% ipython --no-banner

In [1]: import numpy as np

In [2]: import numpy.linalg as la

In [3]: np.set_printoptions(suppress=True, linewidth=120)

In [4]: rnd = lambda a: np.round(a, 3) + 0

In [5]: rng = np.random.default_rng(681440)

In [6]: idx = rng.integers(0, 3, 11)

In [7]: arr = np.triu((idx[:, None] == idx) & (rng.random((11, 11)) < 0.8), 1).astype(int)

In [8]: arr += arr.T

In [9]: arr
Out[9]: 
array([[0, 0, 0, 1, 1, 0, 0, 1, 0, 1, 1],
       [0, 0, 0, 0, 0, 0, 0, 0, 0, 0, 0],
       [0, 0, 0, 1, 0, 0, 0, 1, 0, 1, 1],
       [1, 0, 1, 0, 1, 0, 1, 1, 0, 0, 1],
       [1, 0, 0, 1, 0, 0, 1, 1, 0, 1, 1],
       [0, 0, 0, 0, 0, 0, 0, 0, 0, 0, 0],
       [0, 0, 0, 1, 1, 0, 0, 0, 0, 1, 0],
       [1, 0, 1, 1, 1, 0, 0, 0, 0, 1, 1],
       [0, 0, 0, 0, 0, 0, 0, 0, 0, 0, 0],
       [1, 0, 1, 0, 1, 0, 1, 1, 0, 0, 1],
       [1, 0, 1, 1, 1, 0, 0, 1, 0, 1, 0]])

In [10]: evals, vecs = la.eigh(arr)

In [11]: x = np.array([3, -6, -7, -2, 1, 4, -4, -4, 4, 0, 1])

In [12]: x @ arr @ x
Out[12]: np.int64(48)

In [13]: rnd(la.eigvalsh(arr[1:, 1:]))
Out[13]: array([-2.29 , -1.768, -1.   , -0.403,  0.   ,  0.   ,  0.   ,  0.   ,  0.787,  4.674])

In [14]: (np.sign(vecs[:, -1].round(6)) == np.sign(vecs[0, -1].round(6))).astype(int)
Out[14]: array([1, 0, 1, 1, 1, 0, 1, 1, 0, 1, 1])

In [15]: np.abs(arr).sum(axis=1).max(), rnd(np.abs(evals).max())
Out[15]: (np.int64(6), np.float64(5.443))

In [16]: print(rnd(x @ arr @ x / (x @ x)), rnd(evals[0]), rnd(evals[-1]))
0.293 -2.496 5.443

In [17]: K = np.loadtxt("arr.csv", delimiter=",")

In [18]: print(K)
[[-2.  3.  0.  0.  0.  0.  0.  0.  0.  0.  0.]
 [ 3. -3.  3.  0.  0.  0.  0.  0.  0.  0.  0.]
 [ 0.  3.  2.  3.  0.  0.  0.  0.  0.  0.  0.]
 [ 0.  0.  3.  3.  3.  0.  0.  0.  0.  0.  0.]
 [ 0.  0.  0.  3. -1.  3.  0.  0.  0.  0.  0.]
 [ 0.  0.  0.  0.  3. -1.  3.  0.  0.  0.  0.]
 [ 0.  0.  0.  0.  0.  3. -3.  3.  0.  0.  0.]
 [ 0.  0.  0.  0.  0.  0.  3. -2.  3.  0.  0.]
 [ 0.  0.  0.  0.  0.  0.  0.  3. -2.  3.  0.]
 [ 0.  0.  0.  0.  0.  0.  0.  0.  3. -1.  3.]
 [ 0.  0.  0.  0.  0.  0.  0.  0.  0.  3.  3.]]

In [19]: left, sv, vt = la.svd(K, full_matrices=False)

In [20]: np.allclose(left * sv @ vt, K)
Out[20]: True

In [21]: rnd(vt @ vt.T)
Out[21]: 
array([[1., 0., 0., 0., 0., 0., 0., 0., 0., 0., 0.],
       [0., 1., 0., 0., 0., 0., 0., 0., 0., 0., 0.],
       [0., 0., 1., 0., 0., 0., 0., 0., 0., 0., 0.],
       [0., 0., 0., 1., 0., 0., 0., 0., 0., 0., 0.],
       [0., 0., 0., 0., 1., 0., 0., 0., 0., 0., 0.],
       [0., 0., 0., 0., 0., 1., 0., 0., 0., 0., 0.],
       [0., 0., 0., 0., 0., 0., 1., 0., 0., 0., 0.],
       [0., 0., 0., 0., 0., 0., 0., 1., 0., 0., 0.],
       [0., 0., 0., 0., 0., 0., 0., 0., 1., 0., 0.],
       [0., 0., 0., 0., 0., 0., 0., 0., 0., 1., 0.],
       [0., 0., 0., 0., 0., 0., 0., 0., 0., 0., 1.]])

In [22]: rnd(sv)
Out[22]: array([7.555, 6.788, 6.346, 5.588, 5.048, 3.739, 3.431, 2.24 , 1.599, 1.019, 0.698])

In [23]: print(rnd(np.abs(vt[0])))
[0.016 0.029 0.029 0.062 0.191 0.354 0.584 0.532 0.401 0.211 0.06 ]

In [24]: rnd(left.T @ left)
Out[24]: 
array([[1., 0., 0., 0., 0., 0., 0., 0., 0., 0., 0.],
       [0., 1., 0., 0., 0., 0., 0., 0., 0., 0., 0.],
       [0., 0., 1., 0., 0., 0., 0., 0., 0., 0., 0.],
       [0., 0., 0., 1., 0., 0., 0., 0., 0., 0., 0.],
       [0., 0., 0., 0., 1., 0., 0., 0., 0., 0., 0.],
       [0., 0., 0., 0., 0., 1., 0., 0., 0., 0., 0.],
       [0., 0., 0., 0., 0., 0., 1., 0., 0., 0., 0.],
       [0., 0., 0., 0., 0., 0., 0., 1., 0., 0., 0.],
       [0., 0., 0., 0., 0., 0., 0., 0., 1., 0., 0.],
       [0., 0., 0., 0., 0., 0., 0., 0., 0., 1., 0.],
       [0., 0., 0., 0., 0., 0., 0., 0., 0., 0., 1.]])

In [25]: (sv > 1e-8).sum()
Out[25]: np.int64(11)

In [26]: x = np.array([1, 0, 0, 0, 1, 2, 0, 2, 0, 1, 0])

In [27]: h = np.maximum(K @ x, 0)

In [28]: np.flatnonzero(h > 1e-9)
Out[28]: array([ 1,  3,  4,  5,  6,  8, 10])

In [29]: rnd(np.tanh(K @ x))
Out[29]: array([-0.964,  0.995,  0.   ,  0.995,  1.   ,  0.762,  1.   , -0.999,  1.   , -0.762,  0.995])

In [30]: print(h)
[ 0.  3.  0.  3.  5.  1. 12.  0.  9.  0.  3.]

In [31]: np.maximum(K @ x, 0) - np.maximum(-K @ x, 0)
Out[31]: array([-2.,  3.,  0.,  3.,  5.,  1., 12., -4.,  9., -1.,  3.])

In [32]: print(np.maximum(K @ (3 * x), 0))
[ 0.  9.  0.  9. 15.  3. 36.  0. 27.  0.  9.]

In [33]: print(K.T @ h)
[  9.  -9.  18.  24.   7.  50. -33.  63. -18.  36.   9.]

In [34]: u = np.array([2, -3, 2])

In [35]: np.correlate(K[0], K[6], "full")
Out[35]: 
array([  0.,   0.,   0.,  -6.,  15., -15.,   9.,   0.,   0.,   0.,   0.,   0.,   0.,   0.,   0.,   0.,   0.,   0.,
         0.,   0.,   0.])

In [36]: print(np.convolve(K[0], u))
[ -4.  12. -13.   6.   0.   0.   0.   0.   0.   0.   0.   0.   0.]

In [37]: evals, vecs = la.eigh(K)

In [38]: x = np.array([-5, -3, 2, -2, 0, -1, -1, 0, -4, 1, -5])

In [39]: rnd(la.eigvalsh(K[1:, 1:]))
Out[39]: array([-7.555, -5.643, -4.716, -3.583, -1.396,  0.674,  2.063,  3.355,  5.048,  6.753])

In [40]: np.abs(K).sum(axis=1).max(), rnd(np.abs(evals).max())
Out[40]: (np.float64(9.0), np.float64(7.555))

In [41]: t3 = np.stack([K, 4 * K, K[::-1]])

In [42]: la.matrix_rank(t3.reshape(3, -1))
Out[42]: np.int64(2)

In [43]: (t3 @ K.T).shape
Out[43]: (3, 11, 11)

In [44]: print(t3.sum(axis=0))
[[-10.  15.   0.   0.   0.   0.   0.   0.   0.   3.   3.]
 [ 15. -15.  15.   0.   0.   0.   0.   0.   3.  -1.   3.]
 [  0.  15.  10.  15.   0.   0.   0.   3.  -2.   3.   0.]
 [  0.   0.  15.  15.  15.   0.   3.  -2.   3.   0.   0.]
 [  0.   0.   0.  15.  -5.  18.  -3.   3.   0.   0.   0.]
 [  0.   0.   0.   0.  18.  -6.  18.   0.   0.   0.   0.]
 [  0.   0.   0.   3.  -1.  18. -15.  15.   0.   0.   0.]
 [  0.   0.   3.   3.   3.   0.  15. -10.  15.   0.   0.]
 [  0.   3.   2.   3.   0.   0.   0.  15. -10.  15.   0.]
 [  3.  -3.   3.   0.   0.   0.   0.   0.  15.  -5.  15.]
 [ -2.   3.   0.   0.   0.   0.   0.   0.   0.  15.  15.]]

In [45]: t3.shape
Out[45]: (3, 11, 11)

In [46]: la.matrix_rank(t3)
Out[46]: array([11, 11, 11])

In [47]: X = np.load("case13.npy")

In [48]: X
Out[48]: 
array([[ 1,  3,  0,  2,  3, -1, -3],
       [-3,  2, -1, -3, -3,  0,  0],
       [-1, -1, -2, -2, -3,  3, -3],
       [-2,  0, -2,  3,  3,  0,  0],
       [-3, -3,  1, -2, -2,  0,  2],
       [-1, -1,  0,  3,  2, -2,  1],
       [ 0,  2, -3, -3,  0,  2, -3],
       [-1,  0, -2, -2, -2, -3,  0],
       [-8,  9, -3, -7, -6, -1, -3]])

In [49]: M2 = np.c_[X[:, :3] @ np.array([[0, -2, 3], [4, -5, 4], [5, 1, 4]]), np.array([0, 1, 2, -3, 0, 1, 3, -3, -3])]

In [50]: print(M2)
[[ 12 -17  15   0]
 [  3  -5  -5   1]
 [-14   5 -15   2]
 [-10   2 -14  -3]
 [ -7  22 -17   0]
 [ -4   7  -7   1]
 [ -7 -13  -4   3]
 [-10   0 -11  -3]
 [ 21 -32   0  -3]]

In [51]: la.matrix_rank(M2)
Out[51]: np.int64(4)

In [52]: rnd(la.norm(M2 - X @ la.lstsq(X, M2)[0], axis=0))
Out[52]: array([0.   , 0.   , 0.   , 4.143])

In [53]: rnd(la.lstsq(X, M2[:, 0])[0])
Out[53]: array([0., 4., 5., 0., 0., 0., 0.])

In [54]: rnd(la.norm(la.qr(X)[0].T @ M2, axis=0) ** 2 / ((M2 ** 2).sum(axis=0) + 1e-12))
Out[54]: array([1.   , 1.   , 1.   , 0.591])

In [55]: A = np.array([[2, 5, 2, 2, 1],
    ...:     [1, 2, 5, 2, 2],
    ...:     [2, 1, 2, 5, 2],
    ...:     [2, 2, 1, 2, 5],
    ...:     [5, 2, 2, 1, 2]])

In [56]: A
Out[56]: 
array([[2, 5, 2, 2, 1],
       [1, 2, 5, 2, 2],
       [2, 1, 2, 5, 2],
       [2, 2, 1, 2, 5],
       [5, 2, 2, 1, 2]])

In [57]: def softmax(z):
    ...:     e = np.exp(z - z.max(axis=-1, keepdims=True))
    ...:     return e / e.sum(axis=-1, keepdims=True)
    ...: 

In [58]: rnd(softmax(10 * A[0]))
Out[58]: array([0., 1., 0., 0., 0.])

In [59]: rnd(softmax(A[0]))
Out[59]: array([0.043, 0.856, 0.043, 0.043, 0.016])

In [60]: rnd(softmax(A).sum(axis=1))
Out[60]: array([1., 1., 1., 1., 1.])

In [61]: S = A @ A.T / np.sqrt(5)

In [62]: rnd(softmax(S)[0] @ A)
Out[62]: array([2.022, 4.913, 2.03 , 1.998, 1.037])

In [63]: rnd(softmax(S + np.triu(np.full(S.shape, -np.inf), 1)))
Out[63]: 
array([[1.   , 0.   , 0.   , 0.   , 0.   ],
       [0.011, 0.989, 0.   , 0.   , 0.   ],
       [0.003, 0.011, 0.986, 0.   , 0.   ],
       [0.003, 0.003, 0.011, 0.983, 0.   ],
       [0.011, 0.003, 0.003, 0.011, 0.972]])

In [64]: M2 = A[0, 0] * A[1:] - np.outer(A[1:, 0], A[0])

In [65]: M2
Out[65]: 
array([[  0,  -1,   8,   2,   3],
       [  0,  -8,   0,   6,   2],
       [  0,  -6,  -2,   0,   8],
       [  0, -21,  -6,  -8,  -1]])

In [66]: print(np.flatnonzero(~M2.round(6).any(axis=1)))
[]

In [67]: la.matrix_rank(M2), la.matrix_rank(A)
Out[67]: (np.int64(4), np.int64(5))

In [68]: J = np.loadtxt("run14.csv", delimiter=",")

In [69]: J
Out[69]: 
array([[ 0., 26.,  0.,  7.,  0., 12., 10.],
       [ 0.,  5., 36.,  0., 24., 11., 31.],
       [17.,  0., 21.,  3., 23.,  0., 10.],
       [ 1.,  0., 20.,  0., 19.,  0.,  1.],
       [ 0., 13.,  0., 11.,  0.,  0.,  0.],
       [10.,  0.,  0.,  0.,  0.,  0.,  0.],
       [ 5., 12.,  0., 30.,  0., 21.,  9.],
       [ 0., 24.,  3., 24.,  1.,  0., 31.],
       [42.,  0.,  0.,  1.,  0., 21.,  0.],
       [18.,  0.,  0.,  2.,  0., 22.,  0.],
       [ 0.,  6.,  0.,  2.,  0.,  1.,  0.],
       [ 0.,  5.,  1.,  5.,  0.,  7.,  7.],
       [12.,  0.,  0.,  4.,  0.,  0.,  0.],
       [ 0.,  4., 29.,  0., 22.,  1., 25.],
       [31.,  0., 27.,  0., 25., 25., 13.],
       [11.,  0.,  0.,  9.,  0.,  0.,  0.],
       [ 5.,  6.,  0., 19.,  0., 16., 14.],
       [37.,  0., 10.,  0.,  9., 18.,  0.],
       [16.,  0., 17.,  7., 19.,  5., 13.],
       [20.,  0., 15.,  3., 20.,  0.,  0.],
       [ 0., 15., 23.,  4., 18.,  0., 22.],
       [27.,  0.,  0., 14.,  0., 22.,  0.],
       [ 0.,  9.,  0., 14.,  0.,  0.,  4.],
       [36.,  0.,  0.,  0.,  1.,  3.,  0.],
       [ 0., 41.,  0., 18.,  0.,  0., 26.],
       [38.,  0.,  8.,  7., 12., 28.,  6.],
       [ 0.,  0., 33.,  0., 25.,  0., 10.],
       [ 0., 16.,  0.,  0.,  0.,  1.,  0.],
       [ 3., 10.,  0., 23.,  0.,  4.,  0.],
       [30.,  0., 12.,  0., 16.,  2.,  0.],
       [ 0., 17., 27.,  0., 15.,  0.,  6.],
       [20.,  0.,  0.,  3.,  0.,  0.,  0.]])

In [70]: M2 = np.c_[J[:, :5] @ np.array([[-2, 3, -1, -2, 3],
    ...:     [3, 2, 3, -2, -1],
    ...:     [0, 1, 2, 3, -2],
    ...:     [0, -2, -2, -3, -2],
    ...:     [0, 2, -2, 2, 0]]), np.array([-7, 8, -8, 3, 1, 9, 4, 5, -6, -9, 1, -6, -7, 0, -7, -2, -4, -4, -4, -1, -8, 9, 1, -8, 0, 1, -4, 3, -7, -6, 3, 3])]

In [71]: M2
Out[71]: 
array([[  78.,   38.,   64.,  -73.,  -40.,   -7.],
       [  15.,   94.,   39.,  146.,  -77.,    8.],
       [ -34.,  112.,  -27.,   66.,    3.,   -8.],
       [  -2.,   61.,    1.,   96.,  -37.,    3.],
       [  39.,    4.,   17.,  -59.,  -35.,    1.],
       [ -20.,   30.,  -10.,  -20.,   30.,    9.],
       [  26.,  -21.,  -29., -124.,  -57.,    4.],
       [  72.,    5.,   28., -109.,  -78.,    5.],
       [ -84.,  124.,  -44.,  -87.,  124.,   -6.],
       [ -36.,   50.,  -22.,  -42.,   50.,   -9.],
       [  18.,    8.,   14.,  -18.,  -10.,    1.],
       [  15.,    1.,    7.,  -22.,  -17.,   -6.],
       [ -24.,   28.,  -20.,  -36.,   28.,   -7.],
       [  12.,   81.,   26.,  123.,  -62.,    0.],
       [ -62.,  170.,  -27.,   69.,   39.,   -7.],
       [ -22.,   15.,  -29.,  -49.,   15.,   -2.],
       [   8.,  -11.,  -25.,  -79.,  -29.,   -4.],
       [ -74.,  139.,  -35.,  -26.,   91.,   -4.],
       [ -32.,   89.,  -34.,   36.,    0.,   -4.],
       [ -40.,  109.,  -36.,   36.,   24.,   -1.],
       [  45.,   81.,   47.,   63.,  -69.,   -8.],
       [ -54.,   53.,  -55.,  -96.,   53.,    9.],
       [  27.,  -10.,   -1.,  -60.,  -37.,    1.],
       [ -72.,  110.,  -38.,  -70.,  108.,   -8.],
       [ 123.,   46.,   87., -136.,  -77.,    0.],
       [ -76.,  132.,  -60.,  -49.,   84.,    1.],
       [   0.,   83.,   16.,  149.,  -66.,   -4.],
       [  48.,   32.,   48.,  -32.,  -16.,    3.],
       [  24.,  -17.,  -19.,  -95.,  -47.,   -7.],
       [ -60.,  134.,  -38.,    8.,   66.,   -6.],
       [  51.,   91.,   75.,   77.,  -71.,    3.],
       [ -40.,   54.,  -26.,  -49.,   54.,    3.]])

In [72]: la.matrix_rank(M2)
Out[72]: np.int64(6)

In [73]: rnd(la.norm(la.qr(J)[0].T @ M2, axis=0) ** 2 / ((M2 ** 2).sum(axis=0) + 1e-12))
Out[73]: array([1.   , 1.   , 1.   , 1.   , 1.   , 0.196])

In [74]: print(rnd(la.lstsq(J, M2[:, 0])[0]))
[-2.  3.  0.  0.  0.  0.  0.]

In [75]: print(la.matrix_rank(np.c_[J, M2]))
8
